% ipython --no-banner

In [1]: import numpy as np

In [2]: np.set_printoptions(precision=2, suppress=True, linewidth=160, legacy="1.25")

In [3]: tidy = lambda a: np.round(a, 2) + 0

In [4]: M = np.tril(np.array([[0, 1, 2, 2, 1],
   ...:     [0, 2, 1, 0, 0],
   ...:     [0, 3, 1, 2, 2],
   ...:     [3, 0, 0, 2, 1],
   ...:     [0, 1, 3, 1, 1]]), -1) + np.eye(5, dtype=int)

In [5]: M
Out[5]: 
array([[1, 0, 0, 0, 0],
       [0, 1, 0, 0, 0],
       [0, 3, 1, 0, 0],
       [3, 0, 0, 1, 0],
       [0, 1, 3, 1, 1]])

In [6]: print(tidy(np.linalg.eigvals(M).sum().real))
5.0

In [7]: np.kron(np.eye(2, dtype=int), M)
Out[7]: 
array([[1, 0, 0, 0, 0, 0, 0, 0, 0, 0],
       [0, 1, 0, 0, 0, 0, 0, 0, 0, 0],
       [0, 3, 1, 0, 0, 0, 0, 0, 0, 0],
       [3, 0, 0, 1, 0, 0, 0, 0, 0, 0],
       [0, 1, 3, 1, 1, 0, 0, 0, 0, 0],
       [0, 0, 0, 0, 0, 1, 0, 0, 0, 0],
       [0, 0, 0, 0, 0, 0, 1, 0, 0, 0],
       [0, 0, 0, 0, 0, 0, 3, 1, 0, 0],
       [0, 0, 0, 0, 0, 3, 0, 0, 1, 0],
       [0, 0, 0, 0, 0, 0, 1, 3, 1, 1]])

In [8]: np.einsum("ij,ji->", M, M)
Out[8]: 5

In [9]: np.poly(M)
Out[9]: array([  1.,  -5.,  10., -10.,   5.,  -1.])

In [10]: tidy(np.linalg.det(M[::-1]))
Out[10]: 1.0

In [11]: print(tidy(np.linalg.det(2 * M)), tidy(np.linalg.det(M)))
32.0 1.0

In [12]: mat = np.load("layer8.npy")

In [13]: mat
Out[13]: 
array([[ 3., -1.,  0.,  0.,  0.,  0.,  0.,  0.],
       [-1.,  1., -1.,  0.,  0.,  0.,  0.,  0.],
       [ 0., -1., -2., -1.,  0.,  0.,  0.,  0.],
       [ 0.,  0., -1.,  0., -1.,  0.,  0.,  0.],
       [ 0.,  0.,  0., -1., -1., -1.,  0.,  0.],
       [ 0.,  0.,  0.,  0., -1., -2., -1.,  0.],
       [ 0.,  0.,  0.,  0.,  0., -1., -2., -1.],
       [ 0.,  0.,  0.,  0.,  0.,  0., -1.,  0.]])

In [14]: np.all(np.linalg.eigvalsh(mat) > 0)
Out[14]: False

In [15]: tidy(np.linalg.eigvalsh(mat).min())
Out[15]: -3.4

In [16]: [round(float(np.linalg.det(mat[:i, :i])), 2) + 0 for i in range(1, 9)]
Out[16]: [3.0, 2.0, -7.0, -2.0, 9.0, -16.0, 23.0, 16.0]

In [17]: E = np.load("w.npy")

In [18]: E
Out[18]: 
array([[ 1.12,  1.3 ,  0.39,  5.94, -1.9 ,  1.31],
       [ 0.57, -2.57,  1.74, -2.02, -0.84,  5.78],
       [-1.93,  0.43, -0.57, -2.63, -2.27,  1.55],
       [-0.52,  4.97,  1.21,  2.97, -1.89, -0.71],
       [ 0.01, -2.56,  3.52, -2.41,  0.38,  1.76],
       [-2.82,  4.14, -2.54, -0.28, -0.65,  3.24],
       [ 1.11,  0.9 , -0.79, -1.66,  1.33, -2.69],
       [ 1.92, -4.23, -0.4 , -0.11,  0.05,  0.66],
       [ 1.05,  1.34,  1.37,  3.88, -0.84,  3.13],
       [-1.35, -0.43, -0.93, -2.25,  1.32, -2.84],
       [ 0.13,  3.21, -0.12,  2.28,  0.08, -0.92],
       [-0.33, -3.63, -1.1 , -3.08,  2.43, -0.64],
       [-1.74, -3.45, -2.59, -3.48,  4.43, -1.44],
       [-0.46,  2.71, -1.83,  0.72, -1.84, -1.24],
       [-0.54, -2.43, -0.9 , -1.7 ,  1.47, -1.93],
       [-1.52, -4.49,  0.69, -2.05,  1.9 , -1.18],
       [-0.51,  2.55,  1.08,  1.9 , -0.74,  1.58],
       [-0.24,  0.41, -1.9 , -1.37, -0.32,  0.16],
       [ 1.06, -4.99,  2.85, -4.4 ,  0.56,  0.99],
       [ 1.  , -3.8 ,  1.42, -1.76,  0.62, -1.93],
       [-0.59,  2.71,  1.77,  1.17,  1.69,  0.1 ],
       [ 3.38, -6.09,  1.58, -0.84, -1.01,  2.08]])

In [19]: cen = E - E.mean(axis=0)

In [20]: vecs = np.linalg.svd(cen)[2][:5]

In [21]: out = cen - cen @ vecs.T @ vecs

In [22]: tidy((cen @ vecs.T).std(axis=0))
Out[22]: array([3.88, 2.6 , 1.82, 1.27, 1.09])

In [23]: tidy(np.cov(cen @ vecs.T, rowvar=False))
Out[23]: 
array([[15.77,  0.  ,  0.  ,  0.  ,  0.  ],
       [ 0.  ,  7.08,  0.  ,  0.  ,  0.  ],
       [ 0.  ,  0.  ,  3.47,  0.  ,  0.  ],
       [ 0.  ,  0.  ,  0.  ,  1.69,  0.  ],
       [ 0.  ,  0.  ,  0.  ,  0.  ,  1.25]])

In [24]: tidy(out.std(axis=0))
Out[24]: array([0.55, 0.25, 0.1 , 0.21, 0.25, 0.12])

In [25]: np.linalg.norm(out, axis=1).round(6).argmax()
Out[25]: 6

In [26]: tidy(np.linalg.norm(out) / np.linalg.norm(cen))
Out[26]: 0.13

In [27]: J = np.array([[-4.0, 2.0, 4.0, -2.0],
    ...:     [-8.0, 4.0, 8.0, -4.0],
    ...:     [-8.0, 4.0, 8.0, -4.0],
    ...:     [-12.0, 6.0, 12.0, -6.0]])

In [28]: J
Out[28]: 
array([[ -4.,   2.,   4.,  -2.],
       [ -8.,   4.,   8.,  -4.],
       [ -8.,   4.,   8.,  -4.],
       [-12.,   6.,  12.,  -6.]])

In [29]: u = np.array([0, -3, -3, 1, 3, 1, -1, 2])

In [30]: out = mat + np.outer(u, np.eye(8)[5])

In [31]: tidy(np.linalg.det(out) / np.linalg.det(mat)), tidy(1 + np.linalg.solve(mat, u)[5])
Out[31]: (3.31, 3.31)

In [32]: def softmax(z):
    ...:     e = np.exp(z - z.max(axis=-1, keepdims=True))
    ...:     return e / e.sum(axis=-1, keepdims=True)
    ...: 

In [33]: tidy(softmax(J).sum(axis=1))
Out[33]: array([1., 1., 1., 1.])

In [34]: tidy(softmax(J[2]))
Out[34]: array([0.  , 0.02, 0.98, 0.  ])

In [35]: print(tidy(softmax(J[2] + 3)))
[0.   0.02 0.98 0.  ]

In [36]: S = J @ J.T / np.sqrt(4)

In [37]: softmax(S)[2] @ J
Out[37]: array([-12.,   6.,  12.,  -6.])

In [38]: tidy(softmax(S + np.triu(np.full(S.shape, -np.inf), 1)))
Out[38]: 
array([[1. , 0. , 0. , 0. ],
       [0. , 1. , 0. , 0. ],
       [0. , 0.5, 0.5, 0. ],
       [0. , 0. , 0. , 1. ]])

In [39]: u = np.array([2, 2, 4, 3])

In [40]: rng = np.random.default_rng(80197)

In [41]: W0 = np.outer(rng.normal(size=11), u) + 0.02 * rng.normal(size=(11, 4))

In [42]: tidy(W0)
Out[42]: 
array([[-1.78, -1.83, -3.62, -2.71],
       [-0.96, -0.96, -1.94, -1.48],
       [-2.44, -2.44, -4.88, -3.64],
       [-0.3 , -0.32, -0.63, -0.47],
       [ 2.33,  2.31,  4.64,  3.51],
       [-1.06, -1.03, -2.1 , -1.55],
       [ 0.72,  0.69,  1.39,  1.  ],
       [ 1.03,  1.03,  2.06,  1.56],
       [ 1.08,  1.11,  2.17,  1.67],
       [ 3.27,  3.3 ,  6.59,  4.88],
       [-0.39, -0.4 , -0.82, -0.62]])

In [43]: print(tidy(np.abs(np.linalg.svd(W0)[2][-1])))
[0.48 0.67 0.57 0.01]

In [44]: print(tidy(np.linalg.norm(W0, 2) / np.linalg.norm(W0)))
1.0

In [45]: round(np.log10(np.linalg.cond(W0)))
Out[45]: 3

In [46]: print(np.argsort(-np.linalg.norm(W0, axis=0).round(6), kind="stable")[:3])
[2 3 1]

In [47]: cen = (W0 - W0.mean(axis=0)) / W0.std(axis=0)

In [48]: tidy(cen.std(axis=0))
Out[48]: array([1., 1., 1., 1.])

In [49]: beta = np.linalg.lstsq(np.delete(cen, 1, axis=1), cen[:, 1])[0]

In [50]: tidy(1 - np.var(cen[:, 1] - np.delete(cen, 1, axis=1) @ beta))
Out[50]: 1.0

In [51]: Uu, s, Vt = np.linalg.svd(W0)

In [52]: print(np.argmax(s[:-1] / (s[1:] + 1e-6)) + 1)
1

In [53]: out = Uu[:, :1] @ np.diag(s[:1]) @ Vt[:1]

In [54]: np.linalg.matrix_rank(W0, rtol=0.05)
Out[54]: 1

In [55]: tidy(np.abs(W0 - out).max())
Out[55]: 0.04

In [56]: tidy(np.linalg.norm(W0 - out) / np.linalg.norm(W0))
Out[56]: 0.01

In [57]: cen = W0 - W0.mean(axis=1)
ValueError: operands could not be broadcast together with shapes (11,4) (11,) 


In [58]: cen = W0 - W0.mean(axis=0)

In [59]: Uu, s, Vt = np.linalg.svd(cen, full_matrices=False)

In [60]: tidy(s ** 2 / (s ** 2).sum())
Out[60]: array([1., 0., 0., 0.])

In [61]: tidy(s)
Out[61]: array([15.79,  0.09,  0.05,  0.02])

In [62]: tidy(np.abs(Vt[-1]))
Out[62]: array([0.58, 0.58, 0.58, 0.  ])

In [63]: np.searchsorted(np.cumsum(s ** 2) / (s ** 2).sum(), 0.9) + 1
Out[63]: 1

In [64]: np.abs(Uu[:, 0]).argmax()
Out[64]: 9

In [65]: np.abs(Vt[0]).argmax()
Out[65]: 2

In [66]: print(tidy(Vt[0] * np.sign(Vt[0, np.abs(Vt[0]).argmax()])))
[0.35 0.35 0.7  0.52]

In [67]: tidy((s ** 2).sum() ** 2 / (s ** 4).sum())
Out[67]: 1.0

In [68]: print(np.linalg.matrix_rank(cen))
4

In [69]: X = np.loadtxt("arr.csv", delimiter=",")

In [70]: tidy(X)
Out[70]: 
array([[ 0.  , -0.04, -0.15, -0.1 ,  0.98],
       [ 0.  , -0.2 , -0.62, -0.74, -0.18],
       [ 0.9 ,  0.4 ,  0.06, -0.16,  0.01],
       [-0.31,  0.83, -0.45,  0.15, -0.02],
       [-0.31,  0.34,  0.63, -0.63,  0.05]])

In [71]: W1 = np.array([[-3, -1, 2], [0, -1, 0], [2, -2, 0], [-1, -1, 0], [3, -2, 3]])

In [72]: beta = np.array([-5, 3, 9])

In [73]: hid = np.maximum(X @ W1 + beta, 0)

In [74]: print((hid > 0).astype(int))
[[0 1 1]
 [0 1 1]
 [0 1 1]
 [0 1 1]
 [0 1 1]]

In [75]: print(np.linalg.matrix_rank(hid))
2

In [76]: Z = np.array([[2, -3, 0], [0, 3, -2], [0, 2, 0]])

In [77]: (hid @ Z).round(6).argmax(axis=1)
Out[77]: array([1, 1, 1, 1, 1])

In [78]: print(W1 @ Z)
[[ -6  10   2]
 [  0  -3   2]
 [  4 -12   4]
 [ -2   0   2]
 [  6  -9   4]]

In [79]: print(tidy(hid @ Z))
[[  0.    28.35  -2.98]
 [  0.    33.52 -11.08]
 [  0.    26.82  -3.44]
 [  0.    26.44  -6.53]
 [  0.    23.79  -4.5 ]]

In [80]: P = np.triu(np.array([[2, 3, 2, 1, 3],
    ...:     [3, 5, 3, 3, 0],
    ...:     [0, 3, 0, 2, 0],
    ...:     [0, 3, 3, 0, 2],
    ...:     [0, 4, 2, 5, 3]]), 1) + np.eye(5)

In [81]: out = P @ X @ np.linalg.inv(P)

In [82]: np.linalg.matrix_rank(out)
Out[82]: 5

In [83]: tidy(np.poly(out))
Out[83]: array([ 1.  , -0.05,  1.2 , -1.2 ,  0.05, -1.  ])

In [84]: x = np.array([5, 4, 7, 1, -8])

In [85]: y = M @ x

In [86]: print(y)
[ 5  4 19 16 18]

In [87]: tidy(np.linalg.solve(M, M[:, 3]))
Out[87]: array([0., 0., 0., 1., 0.])

In [88]: print(tidy(np.linalg.solve(M, y + M[:, 1])))
[ 5.  5.  7.  1. -8.]

In [89]: np.linalg.solve(M, y[:-1])
ValueError: solve1: Input operand 1 has a mismatch in its core dimension 0, with gufunc signature (m,m),(m)->(m) (size 4 is different from 5)


In [90]: F = np.load("test10.npy")

In [91]: F
Out[91]: 
array([[ -1. ,  -1.5,  -1. ,  -0.1],
       [  2.3,  -1.9,   0.2,   0.6],
       [  0.8,  -0.1,   0.2,   0. ],
       [-12. ,  12. ,  -5. ,  -9. ],
       [ -1.3,   0.7,  -0.3,  -0.6],
       [ -0.8,  -0.4,  -0.3,   0.2],
       [ -1. ,   0. ,  -1.2,   0.9],
       [ -0.4,   2. ,   0.4,  -0.2],
       [  1.5,  -0.3,   1.2,  -1.9],
       [ -2.1,   1.1,   0.6,  -0.2],
       [ -0.2,  -0.6,   1.8,   0.7],
       [  0.8,  -1.2,   0.8,  -0.4],
       [ -0.9,   0.9,   0.3,   0.4],
       [ -1.1,  -0.5,   0.6,  -1.6],
       [ -0.2,  -1.3,  -0.4,   0.3],
       [ -0.8,   1.5,  -0.1,   0.5],
       [  0.3,   0. ,   1.1,  -1.7],
       [  0.4,  -0.4,  -0.8,   1.8],
       [  1.4,   2.1,  -0.3,  -1.2],
       [ -0.5,  -0.8,  -1.3,   0.3],
       [  2. ,   1. ,  -0.2,   0.3],
       [ -0.6,   0.9,  -0.7,   0.6],
       [  0.3,   0.3,   1.4,  -0.1],
       [ -1.4,   0. ,  -1.2,   0.5]])

In [92]: cen = F - F.mean(axis=0)

In [93]: Uu, s, Vt = np.linalg.svd(cen, full_matrices=False)

In [94]: np.linalg.matrix_rank(cen)
Out[94]: 4

In [95]: tidy((s ** 2).sum() ** 2 / (s ** 4).sum())
Out[95]: 1.32

In [96]: tidy(Vt[0] * np.sign(Vt[0, np.abs(Vt[0]).argmax()]))
Out[96]: array([ 0.61, -0.61,  0.25,  0.44])

In [97]: np.abs(Uu[:, 0]).argmax()
Out[97]: 3

In [98]: tidy(np.abs(Vt[-1]))
Out[98]: array([0.38, 0.24, 0.78, 0.44])

In [99]: print(tidy(s ** 2 / (s ** 2).sum()))
[0.87 0.07 0.04 0.03]

In [100]: np.searchsorted(np.cumsum(s ** 2) / (s ** 2).sum(), 0.9) + 1
Out[100]: 2

In [101]: Uu, s, Vt = np.linalg.svd(F, full_matrices=False)

In [102]: print(tidy(s / s[0]))
[1.   0.27 0.21 0.17]

In [103]: tidy(np.cumsum(s ** 2) / np.sum(s ** 2))
Out[103]: array([0.87, 0.94, 0.98, 1.  ])

In [104]: tidy(Uu.T @ F @ Vt.T)
Out[104]: 
array([[20.54,  0.  ,  0.  ,  0.  ],
       [ 0.  ,  5.56,  0.  ,  0.  ],
       [ 0.  ,  0.  ,  4.29,  0.  ],
       [ 0.  ,  0.  ,  0.  ,  3.47]])

In [105]: tidy(np.abs(Vt[0]))
Out[105]: array([0.61, 0.61, 0.24, 0.44])

In [106]: tidy(np.sqrt((s ** 2).sum())), tidy(np.linalg.norm(F))
Out[106]: (21.98, 21.98)

In [107]: arr = np.load("data.npy")

In [108]: tidy(arr)
Out[108]: 
array([[-17.82,   5.05,  -7.55],
       [ 11.19,  16.1 ,   3.96],
       [ -0.65, -19.98,   0.54],
       [-12.03, -15.38,  -4.33],
       [ 15.86,  10.55,   6.11],
       [ -7.59,  18.1 ,  -3.86],
       [ -6.39, -18.86,  -1.87],
       [-17.99,  -4.91,  -7.22],
       [-18.48,   0.42,  -7.63],
       [-18.31,   2.53,  -7.65],
       [ 18.49,   0.64,   7.6 ],
       [ 15.64,  10.93,   6.  ],
       [  4.28,  19.51,   0.97],
       [-10.1 ,  16.57,  -4.83],
       [ 18.3 ,   3.21,   7.41],
       [-17.26,   6.9 ,  -7.39],
       [-16.33,  -9.64,  -6.34],
       [-15.82, -10.61,  -6.09],
       [  8.31,  17.99,   2.7 ],
       [ 18.45,  -1.04,   7.65]])

In [109]: Uu, s, Vt = np.linalg.svd(arr)

In [110]: tidy(s)
Out[110]: array([73.04, 51.62,  0.  ])

In [111]: out = Uu[:, :2] @ np.diag(s[:2]) @ Vt[:2]

In [112]: tidy(np.linalg.norm(arr - out, 2)), tidy(s[2])
Out[112]: (0.0, 0.0)

In [113]: np.linalg.matrix_rank(out)
Out[113]: 2

In [114]: tidy(np.linalg.norm(arr - out) / np.linalg.norm(arr))
Out[114]: 0.0

In [115]: tidy(np.abs(arr - out).max())
Out[115]: 0.0

In [116]: tidy(out)
Out[116]: 
array([[-17.82,   5.05,  -7.55],
       [ 11.19,  16.1 ,   3.96],
       [ -0.65, -19.98,   0.54],
       [-12.03, -15.38,  -4.33],
       [ 15.86,  10.55,   6.11],
       [ -7.59,  18.1 ,  -3.86],
       [ -6.39, -18.86,  -1.87],
       [-17.99,  -4.91,  -7.22],
       [-18.48,   0.42,  -7.63],
       [-18.31,   2.53,  -7.65],
       [ 18.49,   0.64,   7.6 ],
       [ 15.64,  10.93,   6.  ],
       [  4.28,  19.51,   0.97],
       [-10.1 ,  16.57,  -4.83],
       [ 18.3 ,   3.21,   7.41],
       [-17.26,   6.9 ,  -7.39],
       [-16.33,  -9.64,  -6.34],
       [-15.82, -10.61,  -6.09],
       [  8.31,  17.99,   2.7 ],
       [ 18.45,  -1.04,   7.65]])
